$ python3 -q
>>> import numpy as np
>>> from numpy import linalg as LA
>>> np.set_printoptions(precision=3, suppress=True, linewidth=140)
>>> def rnd(a):
...     return np.round(a, 3) + 0
... 
>>> E = np.diag(3 * np.array([3, -3, -2, 1])) + np.array([[3, 2, 0, 3], [0, 1, 2, 2], [3, 1, 2, 3], [2, 1, 3, 2]])
>>> print(E)
[[12  2  0  3]
 [ 0 -8  2  2]
 [ 3  1 -4  3]
 [ 2  1  3  5]]
>>> rng = np.random.default_rng(94)
>>> other = E + rng.integers(-2, 3, (4, 2)) @ rng.integers(-2, 3, (2, 4))
>>> print(other)
[[ 15   4  -3   3]
 [ -3 -10   5   2]
 [  6   2  -7   6]
 [  0   1   5   1]]
>>> print(LA.matrix_rank(other - E, tol=1e-8))
2
>>> print(other - E)
[[ 3  2 -3  0]
 [-3 -2  3  0]
 [ 3  1 -3  3]
 [-2  0  2 -4]]
>>> other = E / np.sqrt((E ** 2).mean(axis=1, keepdims=True))
>>> print(rnd(other[2]))
[ 1.014  0.338 -1.352  1.014]
>>> print(rnd(LA.norm(other, axis=1)))
[2. 2. 2. 2.]
>>> print(LA.matrix_rank(E - E.mean(axis=1, keepdims=True)))
3
>>> hat = np.triu(np.array([[2, 0, 2, 3], [2, 0, 2, 2], [3, 2, 0, 2], [0, 2, 0, 1]]), 1) + np.eye(4)
>>> other = hat @ E @ LA.inv(hat)
>>> print(rnd(np.poly(other)))
[   1.   -5. -131.  131. 2458.]
>>> print(LA.matrix_rank(other))
4
>>> print(other)
[[ 24.   7. -61.  60.]
 [ 10.  -4. -12.  20.]
 [  7.   3. -18.  22.]
 [  2.   1.  -3.   3.]]
>>> print(rnd(LA.det(other)))
2458.0
>>> F = np.diag(np.array([3, 2, 0, 1, 3])) + 5 * np.eye(5, k=1) + 5 * np.eye(5, k=-1)
>>> print(F)
[[3. 5. 0. 0. 0.]
 [5. 2. 5. 0. 0.]
 [0. 5. 0. 5. 0.]
 [0. 0. 5. 1. 5.]
 [0. 0. 0. 5. 3.]]
>>> # equal to its transpose
>>> hat = np.triu(np.array([[-1, 1, -1, 1, 0],
...     [-1, -2, 2, 1, 2],
...     [2, 2, -2, 2, 1],
...     [-2, 1, 2, -2, 1],
...     [2, -2, -1, -1, -2]]), 1) + np.eye(5)
>>> other = hat @ F @ LA.inv(hat)
>>> print(rnd(np.poly(other)))
[    1.    -9.   -71.   561.   768. -3075.]
>>> print(np.trace(other), np.trace(F))
9.0 9.0
>>> print(other)
[[  8.  -6.  30. -66.  53.]
 [  5.   7.   1.   7. -11.]
 [  0.   5.   0.   7.  -4.]
 [  0.   0.   5.  -4.   7.]
 [  0.   0.   0.   5.  -2.]]
>>> print(np.allclose(other @ other.T, other.T @ other))
False
>>> other.inv()
Traceback (most recent call last):
  File "<python-input-30>", line 1, in <module>
    other.inv()
    ^^^^^^^^^
AttributeError: 'numpy.ndarray' object has no attribute 'inv'
>>> print(rnd(LA.det(other)))
3075.0
>>> print((other + other.T) / 2)
[[  8.   -0.5  15.  -33.   26.5]
 [ -0.5   7.    3.    3.5  -5.5]
 [ 15.    3.    0.    6.   -2. ]
 [-33.    3.5   6.   -4.    6. ]
 [ 26.5  -5.5  -2.    6.   -2. ]]
>>> print(np.allclose(other, other.T))
False
>>> print(rnd(LA.matrix_power(other, 4)))
[[  3256.   4345.  -3914.   6048.  -9824.]
 [  9150.   2871.  18603. -36741.  23733.]
 [  4475.   3415.   6230.  -9968.   4939.]
 [  1375.   2050.    730.    591.  -1415.]
 [   625.    125.   2575.  -4075.   3431.]]
>>> print(np.all(LA.eigvalsh(F) > 0))
False
>>> print([round(float(LA.det(F[:i, :i])), 2) + 0 for i in range(1, 6)])
[3.0, -19.0, -75.0, 400.0, 3075.0]
>>> labels = rng.integers(0, 3, 3)
>>> W0 = np.triu((labels[:, None] == labels) & (rng.random((3, 3)) < 0.8), 1).astype(int)
>>> W0 += W0.T
>>> print(W0)
[[0 0 0]
 [0 0 1]
 [0 1 0]]
>>> print(rnd(LA.norm(W0, 2)))
1.0
>>> print(rnd(LA.norm(W0[2], 1)), rnd(LA.norm(W0[2], np.inf)))
1.0 1.0
>>> print(rnd(LA.norm(W0[2] - W0[1])))
1.414
>>> print(rnd(LA.norm(W0, 1)), rnd(LA.norm(W0, np.inf)))
1.0 1.0
>>> print(rnd(LA.norm(W0, "nuc")))
2.0
>>> print(W0.T @ W0)
[[0 0 0]
 [0 1 0]
 [0 0 1]]
>>> print(rnd(LA.norm(W0, axis=0)))
[0. 1. 1.]
>>> print(W0 @ W0.T)
[[0 0 0]
 [0 1 0]
 [0 0 1]]
>>> X = np.load("data.npy")
>>> print(X)
[[ 0.4   -1.206  1.2  ]
 [ 0.    -0.055 -0.1  ]
 [ 0.7   -2.111 -0.1  ]
 [ 0.6   -1.725  0.   ]
 [-0.5    1.517 -0.2  ]
 [ 0.1   -0.253  0.   ]
 [ 1.5   -4.446  1.1  ]
 [-0.2    0.57  -1.6  ]
 [ 1.    -3.028  1.2  ]
 [-1.2    3.561 -1.2  ]
 [ 0.1   -0.377  0.1  ]
 [-0.8    2.344  1.3  ]
 [ 1.    -2.9    1.9  ]
 [ 1.2   -3.639  0.5  ]
 [-0.1    0.277 -0.2  ]
 [-0.4    1.292  1.8  ]
 [-0.4    1.243 -0.3  ]
 [-0.9    2.673 -0.7  ]
 [ 0.3   -0.865  0.4  ]
 [ 3.2   -9.567  0.5  ]
 [-0.8    2.492 -0.8  ]
 [-1.2    3.623  0.4  ]
 [ 0.4   -1.164  0.1  ]
 [-0.8    2.356  0.1  ]
 [ 0.8   -2.421 -1.2  ]
 [-1.4    4.18   0.6  ]
 [ 0.6   -1.798  1.4  ]
 [ 1.3   -3.961  0.8  ]]
>>> other = np.c_[X[:, :1] @ np.array([[2]]), np.array([0, 2, -1, 3, -2, 1, 2, -2, -2, 3, 3, -2, -3, 3, 2, 1, -3, 0, -3, 3, 3, -1, 2, 1, -2, 2, 1, -1])]
>>> print(other)
[[ 0.8  0. ]
 [ 0.   2. ]
 [ 1.4 -1. ]
 [ 1.2  3. ]
 [-1.  -2. ]
 [ 0.2  1. ]
 [ 3.   2. ]
 [-0.4 -2. ]
 [ 2.  -2. ]
 [-2.4  3. ]
 [ 0.2  3. ]
 [-1.6 -2. ]
 [ 2.  -3. ]
 [ 2.4  3. ]
 [-0.2  2. ]
 [-0.8  1. ]
 [-0.8 -3. ]
 [-1.8  0. ]
 [ 0.6 -3. ]
 [ 6.4  3. ]
 [-1.6  3. ]
 [-2.4 -1. ]
 [ 0.8  2. ]
 [-1.6  1. ]
 [ 1.6 -2. ]
 [-2.8  2. ]
 [ 1.2  1. ]
 [ 2.6 -1. ]]
>>> print(rnd(LA.lstsq(X, other[:, 0])[0]))
[2. 0. 0.]
>>> def softmax(z):
...     e = np.exp(z - z.max(axis=-1, keepdims=True))
...     return e / e.sum(axis=-1, keepdims=True)
... 
>>> print(rnd(softmax(other).sum(axis=1)))
[1. 1. 1. 1. 1. 1. 1. 1. 1. 1. 1. 1. 1. 1. 1. 1. 1. 1. 1. 1. 1. 1. 1. 1. 1. 1. 1. 1.]
>>> print(rnd(softmax(other[9] + 3)))
[0.004 0.996]
>>> print(rnd(softmax(10 * other[9])))
[0. 1.]
>>> scores = other @ other.T / np.sqrt(2)
>>> print(softmax(scores).round(6).argmax(axis=1))
[19  3 19 19 16 19 19 16 12  9 19 16 12 19  9  9 16 25 12 19  9 21 19  9 12  9 19 19]
>>> Ac = (X - X.mean(axis=0)) / X.std(axis=0)
>>> print(np.argwhere(np.abs(Ac) > 2))
[[ 7  2]
 [19  0]
 [19  1]]
>>> c = LA.lstsq(np.delete(Ac, 2, axis=1), Ac[:, 2])[0]
>>> print(rnd(c))
[12.334 12.029]
>>> K = np.triu(rng.random((3, 3)) < 0.8, 1).astype(int)
>>> K = K + K.T
>>> print(K)
[[0 1 1]
 [1 0 1]
 [1 1 0]]
>>> print([round(float(LA.det(K[:i, :i])), 2) + 0 for i in range(1, 4)])
[0.0, -1.0, 2.0]
>>> print(rnd(LA.eigvalsh(K).min()))
-1.0
>>> print(np.all(LA.eigvalsh(K) > 0))
False
>>> print(K.sum(axis=0))
[2 2 2]
>>> print(np.trace(K @ K @ K) // 6)
1
>>> print(np.argwhere(np.triu(K)))
[[0 1]
 [0 2]
 [1 2]]
>>> L = np.diag(K.sum(axis=1)) - K
>>> print(rnd(LA.eigvalsh(L)))
[0. 3. 3.]
>>> print((LA.eigvalsh(L) < 1e-8).sum())
1
>>> print(round(LA.det(L[1:, 1:])))
3
>>> print(LA.matrix_rank(L))
2
>>> print(L)
[[ 2 -1 -1]
 [-1  2 -1]
 [-1 -1  2]]
>>> vec = np.array([9, 2, 9])
>>> print(np.sign((K @ vec).round(6)))
[1 1 1]
>>> print(LA.norm(K @ vec) <= LA.norm(K, 2) * LA.norm(vec) + 1e-9)
True
>>> print(K @ vec)
[11 18 11]
>>> print(K @ np.ones(3))
[2. 2. 2.]
>>> print(K @ np.eye(3)[2])
[1. 1. 0.]
>>> print((K * vec).sum(axis=1))
[11 18 11]
>>> print(K @ (2 * vec))
[22 36 22]
